$ python3 -q
>>> import numpy as np
>>> np.set_printoptions(suppress=True, linewidth=160)
>>> rd = lambda a: np.round(a, 3) + 0
>>> F = np.load("case19.npy")
>>> F
array([[ 0.233, -0.094,  0.251, -0.09 , -0.329,  0.349,  0.48 , -0.2  ,  0.126,  0.318,  0.399, -0.549,  0.496,  0.019],
       [-1.465, -0.856, -2.957, -1.529, -2.105, -2.072, -0.97 ,  1.035, -0.152,  0.302, -0.252, -1.101, -1.04 ,  0.294],
       [ 3.802,  1.808,  6.457,  1.721,  4.037,  3.467,  2.13 , -2.028,  0.144, -0.063,  0.08 ,  1.781,  1.887, -0.172],
       [ 4.352,  2.649,  6.277,  1.879,  4.082,  4.606,  2.14 , -1.971,  0.044,  0.19 ,  0.028,  2.375,  1.836, -0.426],
       [ 0.075,  0.154,  0.202,  0.009, -0.096,  0.086, -0.094,  0.152,  0.231, -0.508,  0.809,  0.556, -0.39 ,  0.428],
       [ 3.716,  2.539,  5.247,  2.247,  3.968,  3.73 ,  2.702, -2.151, -0.328, -0.227,  0.218,  2.033,  2.07 ,  0.1  ],
       [ 3.708,  2.513,  6.303,  1.753,  3.964,  4.101,  2.107, -1.794,  0.08 ,  0.025, -0.304,  2.152,  2.118, -0.027]])
>>> left, sv, Vh = np.linalg.svd(F)
>>> rd(sv)
array([21.666,  1.415,  1.288,  1.129,  1.054,  0.791,  0.553])
>>> Y = left[:, :1] @ np.diag(sv[:1]) @ Vh[:1]
>>> rd(np.linalg.norm(F - Y, 2)), rd(sv[1])
(np.float64(1.415), np.float64(1.415))
>>> np.linalg.matrix_rank(F, rtol=0.05)
np.int64(4)
>>> M = np.loadtxt("test3.csv", delimiter=",")
>>> M
array([[  0.2,  -0.8,  -0.9,   0.6,   0.6,   0.3,  -0.2,   0.7,  -0.1,  -0.2,  -0.2,   1. ,   0.6],
       [  0.2,  -0.9,   0.1,   1.4,   0.6,  -0.8,  -0.9,   1.9,  -1. ,  -1.6,  -0.1,  -0.5,   1.5],
       [ -2. ,   0.5,   0. ,  -2.4,  -0.9,  -0.3,  -0.7,   0.1,  -0.8,   1.2,  -1.6,  -0.6,  -0.9],
       [  1.4,  -1.5,  -0.5,  -0.9,  -0.5,  -0.1,   1.3,  -0.6,   0.6,  -0.1,  -1.1,   0.1,  -1.2],
       [ -2.1,   0.9,   0.5,  -0.3,   0.3,   0. ,   1.4,   1.9,  -1. ,   0.7,   0.1,   0.7,  -0.4],
       [ -0.2,   0.1,   1.8,   0.1,   1. ,  -0.9,  -0.3,  -1. ,   1.2,  -0.7,  -1.6,  -1.6,   0.1],
       [ -0.5,   0. ,  -0.1,   0.8,  -1. ,  -0.9,   0.1,   1.8,  -2.2,  -1.2,   0. ,  -0.3,   1. ],
       [ -1.1,   0.6,  -0.5,   0.3,  -0.5,   0.9,   1.4,   0.7,  -1.1,  -0.1,   0.5,   0.3,   0.9],
       [ -0.1,   0.7,  -1.8,   0.1,   0.8,  -0.4,  -0.1,  -0.4,  -1.1,  -1. ,   0. ,  -1.1,   0.3],
       [  0.6,   1.1,  -0.3,   0.2,  -0.2,   0.4,  -0.4,   0.7,   0.2,  -0.9,  -2.1,  -0.2,  -0.8],
       [ -1.5,   0.1,   0.1,  -0.3,   0.5,  -0.4,   1. ,  -0.3,   2.5,  -1.5,   0.2,  -1.3,  -0.8],
       [  0.1,   0.3,   1.6,   1.2,  -0.3,  -1. ,  -0.2,   1.1,   0.1,  -0.3,  -0.4,  -0.4,   1.2],
       [  0.9,  -0.9,  -0.4,  -0.9,   0.3,   0.6,  -0.7,  -0.6,  -0.5,   0.4,  -1.5,  -0.7,   0.1],
       [  5.5, -11.5,  -1. ,  -7. ,  -4. ,   5.5,   3. ,  -0.5,  -2. ,  -0.5,  -2.5,  -3. ,   7.5],
       [ -0.3,   0.6,  -1.4,  -2.2,  -1. ,  -0.2,  -0.1,   0. ,   0.5,  -0.6,   2.2,   1.4,  -0.1],
       [  0.5,  -2.2,  -1.9,   1.4,   0.8,  -0.2,   0.3,   2.3,   0.3,  -1.7,  -2. ,  -0.7,  -2.4],
       [  0.4,  -0.2,  -1.4,   1. ,   1. ,  -1.4,  -0.4,   1.3,  -1.1,   1.2,   1.6,  -0.7,   0.9],
       [  2.8,   1.7,   0.3,   0.1,   0.7,   0.6,   1.6,   2.1,   0.3,   1.4,   0.9,  -1.1,  -0.5],
       [ -2.2,   1.4,  -2.9,   0.6,  -0.2,  -1.2,  -1.2,   2. ,   0.5,   1.7,   1.1,   0.6,   1.5],
       [ -1.9,  -1. ,   0.3,   0.4,  -0.8,   0.7,   1.3,   2.4,  -0.7,   0.8,   0.6,  -0.9,   0.3],
       [ -1.8,  -2.7,  -1. ,   0.5,   1.8,  -0.6,   0.2,  -1. ,   0.4,  -0.1,   2.2,  -0.2,  -1. ],
       [ -0.5,  -1. ,   0.5,   0.2,   0.4,  -1.5,   0.6,   0.3,   1.3,  -2. ,   1.6,   0.5,   0.4],
       [  1.7,  -0.1,  -0.7,  -0.7,  -0.8,   0.1,  -1.2,  -0.4,  -0.9,   0.4,   1.5,  -1.4,  -1.2],
       [ -0.6,  -0.3,   0.6,  -0.9,   1.8,   1. ,  -1. ,   0.4,   0.4,  -0.7,   0.1,   0.2,   0.4],
       [ -0.2,  -0.1,  -0.2,   1.2,   0.5,  -1.3,  -1.7,   0.4,  -0.4,  -0.6,   0.7,   1.2,  -2.6],
       [ -1. ,  -0.9,   0.4,  -0.6,   2.7,  -0.2,  -1.5,  -1.4,  -0.3,  -1.1,   2.5,  -0.3,  -1.4],
       [ -0.7,   0.4,  -0.4,   1.1,   0.9,   1. ,  -1. ,   0.8,   0.7,  -1.9,  -0.7,   0.5,  -1. ],
       [  2.1,  -0.2,   1.6,   0.7,  -0.9,   0.9,  -1.2,  -0.3,   1.4,   0.1,   0.7,   0.6,  -0.6],
       [  1. ,  -0.2,  -0.7,   0.9,   1.8,  -0.4,   0.4,   0.5,  -0.6,  -0.8,   0.1,  -1.5,   0.9],
       [ -0.2,  -0.5,   0. ,  -0.4,   1. ,  -1.4,  -1.3,   0.9,  -0.3,  -0.5,   0.8,  -0.9,  -0.5],
       [  1.9,  -0.6,   0.3,  -1.6,  -0.6,   0. ,   0.3,  -0.5,   0.5,   0.7,  -0.1,   0.9,   1. ],
       [  1.6,  -0.1,  -1.1,   0.4,   0.3,   0.4,   0.6,  -0.5,   1.3,  -0.3,  -1.2,   0.5,   0. ],
       [ -0.3,   0.7,   0.1,  -1.2,  -0.7,   0.1,   0.9,   1.5,  -1.3,   0.7,  -0.1,   0.7,   0.1]])
>>> Y = np.array([[2, 2, 1],
...     [3, 1, 3],
...     [3, 1, 2],
...     [0, 3, 0],
...     [1, 1, 3],
...     [0, 2, 0],
...     [1, 3, 0],
...     [1, 0, 0],
...     [2, 3, 2],
...     [1, 2, 2],
...     [1, 3, 3],
...     [3, 2, 2],
...     [0, 1, 0]])
>>> np.linalg.matrix_rank(M @ Y)
np.int64(3)
>>> np.vstack([M, Y.T]).shape
(36, 13)
